% python3 -q
>>> import numpy as np
>>> from numpy import linalg as LA
>>> np.set_printoptions(precision=2, suppress=True, linewidth=140)
>>> rd = lambda a: np.round(a, 2) + 0
>>> K = np.load("data.npy")
>>> K
array([[64, 32,  0, 72, 40],
       [32, 16,  0, 36, 20],
       [ 0,  0,  0,  0,  0],
       [72, 36,  0, 81, 45],
       [40, 20,  0, 45, 25]])
>>> # 2 blocks once reordered
>>> w, vecs = LA.eigh(K)
>>> vec = np.array([1, -2, -1, -1, 1])
>>> rd(vecs * np.abs(w) @ vecs.T)
array([[64., 32.,  0., 72., 40.],
       [32., 16.,  0., 36., 20.],
       [ 0.,  0.,  0.,  0.,  0.],
       [72., 36.,  0., 81., 45.],
       [40., 20.,  0., 45., 25.]])
>>> vec @ K @ vec
np.int64(16)
>>> (np.sign(vecs[:, -1].round(6)) == np.sign(vecs[0, -1].round(6))).astype(int)
array([1, 1, 0, 1, 1])
>>> LA.matrix_rank(K, rtol=0.1)
np.int64(1)
>>> [round(float(x), 2) for x in LA.svd(K, compute_uv=False)[:3]]
[186.0, 0.0, 0.0]
>>> W0 = np.load("w.npy")
>>> W0
array([[5, 5, 9, 6],
       [2, 6, 1, 0],
       [0, 1, 3, 0],
       [5, 9, 2, 8],
       [5, 5, 9, 6]])
>>> hat = W0 @ LA.solve(W0.T @ W0, W0.T)
>>> rd((np.eye(5) - hat) @ W0)
array([[0., 0., 0., 0.],
       [0., 0., 0., 0.],
       [0., 0., 0., 0.],
       [0., 0., 0., 0.],
       [0., 0., 0., 0.]])
>>> rd(np.trace(hat))
np.float64(4.0)
>>> other = np.c_[W0[:, :2] @ np.array([[2, 1], [3, 0]]), np.array([-4, 3, -2, -1, -2])]
>>> other
array([[25,  5, -4],
       [22,  2,  3],
       [ 3,  0, -2],
       [37,  5, -1],
       [25,  5, -2]])
>>> LA.matrix_rank(np.c_[W0, other])
np.int64(5)
>>> LA.matrix_rank(other)
np.int64(3)
>>> mat = np.load("m.npy")
>>> mat
array([[ 0, -2,  0,  0,  0],
       [ 0,  0, -1,  0,  0],
       [ 2,  0,  0,  0,  0],
       [ 0,  0,  0,  2,  0],
       [ 0,  0,  0,  0,  1]])
>>> np.allclose(mat @ mat.T, mat.T @ mat)
False
>>> rd(LA.det(mat))
np.float64(8.0)
>>> rd(np.sort(np.abs(LA.eigvals(mat))))
array([1.  , 1.59, 1.59, 1.59, 2.  ])
>>> LA.determinant(mat)
Traceback (most recent call last):
  File "<python-input-28>", line 1, in <module>
    LA.determinant(mat)
    ^^^^^^^^^^^^^^
AttributeError: module 'numpy.linalg' has no attribute 'determinant'
>>> rd(np.abs(LA.eigvals(mat)).max())
np.float64(2.0)
>>> (mat + mat.T) / 2
array([[ 0. , -1. ,  1. ,  0. ,  0. ],
       [-1. ,  0. , -0.5,  0. ,  0. ],
       [ 1. , -0.5,  0. ,  0. ,  0. ],
       [ 0. ,  0. ,  0. ,  2. ,  0. ],
       [ 0. ,  0. ,  0. ,  0. ,  1. ]])
>>> J = np.diag(20 * np.array([1, 0, 0, -1])) + np.array([[3, 9, 0, 1], [0, 8, 1, 2], [6, 4, 9, 9], [5, 5, 6, 6]])
>>> J
array([[ 23,   9,   0,   1],
       [  0,   8,   1,   2],
       [  6,   4,   9,   9],
       [  5,   5,   6, -14]])
>>> J.reshape(-1, 2)
array([[ 23,   9],
       [  0,   1],
       [  0,   8],
       [  1,   2],
       [  6,   4],
       [  9,   9],
       [  5,   5],
       [  6, -14]])
>>> J.reshape(2, -1)
array([[ 23,   9,   0,   1,   0,   8,   1,   2],
       [  6,   4,   9,   9,   5,   5,   6, -14]])
>>> T = J.reshape(4, 2, -1)
>>> T.transpose(1, 0, 2)
array([[[ 23,   9],
        [  0,   8],
        [  6,   4],
        [  5,   5]],

       [[  0,   1],
        [  1,   2],
        [  9,   9],
        [  6, -14]]])
>>> np.swapaxes(T, 1, 2)[3]
array([[  5,   6],
       [  5, -14]])
>>> np.einsum("ihd,ihd->ih", T, T)
array([[610,   1],
       [ 64,   5],
       [ 52, 162],
       [ 50, 232]])
>>> T[:, 0]
array([[23,  9],
       [ 0,  8],
       [ 6,  4],
       [ 5,  5]])
>>> np.einsum("ihd,jhd->hij", T, T).shape
(2, 4, 4)
>>> M = np.load("x.npy")
>>> M
array([[14,  5, 12, -5],
       [ 5,  5,  3,  1],
       [12,  3, 18, -3],
       [-5,  1, -3,  5]])
>>> U, sig, Vt = LA.svd(M)
>>> vecs = Vt[:(sig > 1e-8).sum()]
>>> rng = np.random.default_rng(96350)
>>> vec = M[3] + -3 * M[1] + rng.integers(2) * np.eye(4)[0]
>>> vec
array([-19., -14., -12.,   2.])
>>> rd(np.diag(vecs.T @ vecs))
array([0.68, 0.68, 0.96, 0.68])
>>> rd(vecs.T @ vecs)
array([[ 0.68,  0.32,  0.11, -0.32],
       [ 0.32,  0.68, -0.11,  0.32],
       [ 0.11, -0.11,  0.96,  0.11],
       [-0.32,  0.32,  0.11,  0.68]])
>>> rank = LA.matrix_rank(M)
>>> rank
np.int64(3)
>>> null = LA.svd(M)[2][rank:].T
>>> rd(null @ null.T)
array([[ 0.32, -0.32, -0.11,  0.32],
       [-0.32,  0.32,  0.11, -0.32],
       [-0.11,  0.11,  0.04, -0.11],
       [ 0.32, -0.32, -0.11,  0.32]])
>>> rd(null[:, 0] / null[np.abs(null[:, 0]).round(6).argmax(), 0])
array([ 1.  , -1.  , -0.33,  1.  ])
>>> [int(LA.matrix_rank(M[:i])) for i in range(1, len(M) + 1)]
[1, 2, 3, 3]
>>> LA.matrix_rank(M.T @ M), LA.matrix_rank(M @ M.T)
(np.int64(3), np.int64(3))
>>> t = np.radians(114)
>>> R = np.eye(4)
>>> R[0, 0] = R[1, 1] = np.cos(t)
>>> R[0, 1], R[1, 0] = -np.sin(t), np.sin(t)
>>> rd(R)
array([[-0.41, -0.91,  0.  ,  0.  ],
       [ 0.91, -0.41,  0.  ,  0.  ],
       [ 0.  ,  0.  ,  1.  ,  0.  ],
       [ 0.  ,  0.  ,  0.  ,  1.  ]])
>>> other = M @ R.T
>>> rd(LA.det(R)), rd(np.trace(R))
(np.float64(1.0), np.float64(1.19))
>>> rd(LA.svd(M, compute_uv=False)), rd(LA.svd(other, compute_uv=False))
(array([30.49,  6.  ,  5.51,  0.  ]), array([30.49,  6.  ,  5.51,  0.  ]))
>>> np.allclose(LA.norm(M, axis=1), LA.norm(other, axis=1))
True
>>> F = np.load("arr.npy")
>>> F
array([[-3, -1, -1,  0],
       [-3, -1, -1,  0],
       [ 0,  0,  0,  0]])
>>> # column 2 repeats column 1
>>> U, sig, Vt = LA.svd(F)
>>> vecs = Vt[:(sig > 1e-8).sum()]
>>> vec = F[0] + 3 * F[1] + rng.integers(2) * np.eye(4)[2]
>>> vec
array([-12.,  -4.,  -3.,   0.])
>>> np.allclose(vecs.T @ vecs @ vec, vec)
False
>>> rd(np.diag(vecs.T @ vecs))
array([0.82, 0.09, 0.09, 0.  ])
>>> rd(LA.norm(vec - vecs.T @ vecs @ vec))
np.float64(0.95)
>>> np.abs(np.diag(LA.qr(F)[1])) > 1e-9
array([ True, False, False])
>>> rd(np.trace(LA.pinv(F) @ F))
np.float64(1.0)
>>> T = np.stack([F, 4 * F, F[::-1]])
>>> LA.matrix_rank(T)
array([1, 1, 1])
>>> T.shape
(3, 3, 4)
>>> rank = LA.matrix_rank(F)
>>> rank
np.int64(1)
>>> null = LA.svd(F)[2][rank:].T
>>> LA.matrix_rank(F.T @ F), LA.matrix_rank(F @ F.T)
(np.int64(1), np.int64(1))
>>> [int(LA.matrix_rank(np.delete(F, i, axis=0))) for i in range(3)]
[1, 1, 1]
>>> F @ null
array([[0., 0., 0.],
       [0., 0., 0.],
       [0., 0., 0.]])
>>> [int(LA.matrix_rank(F[:i])) for i in range(1, len(F) + 1)]
[1, 1, 1]
>>> rd(null @ null.T)
array([[ 0.18, -0.27, -0.27,  0.  ],
       [-0.27,  0.91, -0.09,  0.  ],
       [-0.27, -0.09,  0.91,  0.  ],
       [ 0.  ,  0.  ,  0.  ,  1.  ]])
>>> arr = np.load("test6.npy")
>>> arr
array([[ 19.44, -10.98,  -1.22,  10.2 ],
       [ 19.95,  -9.88,   0.16,   8.87],
       [ 19.25,  -9.59,   0.62,  11.33],
       [ 20.55, -10.98,   0.46,   8.61],
       [ 20.13, -11.26,  -1.23,  10.05],
       [ 19.55, -10.27,  -2.01,  10.26],
       [ 20.98,  -9.53,   0.74,  10.43],
       [ 20.46,  -9.62,  -1.34,  10.01],
       [ 18.22, -11.05,   1.27,  11.41],
       [ 17.95, -10.29,  -0.74,   9.57],
       [ 21.77,  -7.98,  -0.43,   9.35],
       [ 18.98,  -8.2 ,   1.16,  12.87],
       [ 18.9 ,  -9.67,  -0.27,  10.28],
       [ 21.46, -10.1 ,   1.58,  10.34],
       [ 18.88,  -9.65,   1.36,  11.9 ],
       [ 20.98, -11.27,   0.16,   8.28],
       [ 19.99,  -8.57,  -0.29,   9.75],
       [ 19.76, -10.11,   1.25,   9.38],
       [ 19.  , -10.92,  -0.78,   9.68],
       [ 18.45,  -7.62,  -0.75,  11.03],
       [ 20.04, -10.36,  -0.32,   9.82],
       [ 19.89,  -9.93,  -1.06,   9.38],
       [ 19.72, -10.62,  -0.71,  10.33],
       [ 22.07,  -9.26,  -0.04,  11.18],
       [ 20.16,  -9.23,   0.45,   9.77],
       [ 20.21,  -8.64,  -0.6 ,  10.23],
       [ 19.63, -10.41,   0.48,  11.78],
       [ 20.84, -10.82,   0.06,   8.75]])
>>> Ac = arr - arr.mean(axis=1)
Traceback (most recent call last):
  File "<python-input-91>", line 1, in <module>
    Ac = arr - arr.mean(axis=1)
         ~~~~^~~~~~~~~~~~~~~~~~
ValueError: operands could not be broadcast together with shapes (28,4) (28,) 
>>> Ac = arr - arr.mean(axis=0)
>>> U, sig, Vt = LA.svd(Ac, full_matrices=False)
>>> LA.matrix_rank(Ac)
np.int64(4)
>>> np.abs(U[:, 0]).argmax()
np.int64(11)
>>> X = np.load("run3.npy")
>>> X
array([[  2,   4],
       [  9,  -7],
       [ 29, -17]])
>>> other = np.c_[X[:, :1] @ np.array([[0]]), np.array([-3, -1, -1])]
>>> other
array([[ 0, -3],
       [ 0, -1],
       [ 0, -1]])
>>> LA.matrix_rank(other)
np.int64(1)
>>> np.argsort(-LA.norm(other, axis=0).round(6), kind="stable")[:3]
array([1, 0])
>>> LA.matrix_rank(other, rtol=0.1)
np.int64(1)
>>> [round(float(x), 2) for x in LA.svd(other, compute_uv=False)[:3]]
[3.32, 0.0]
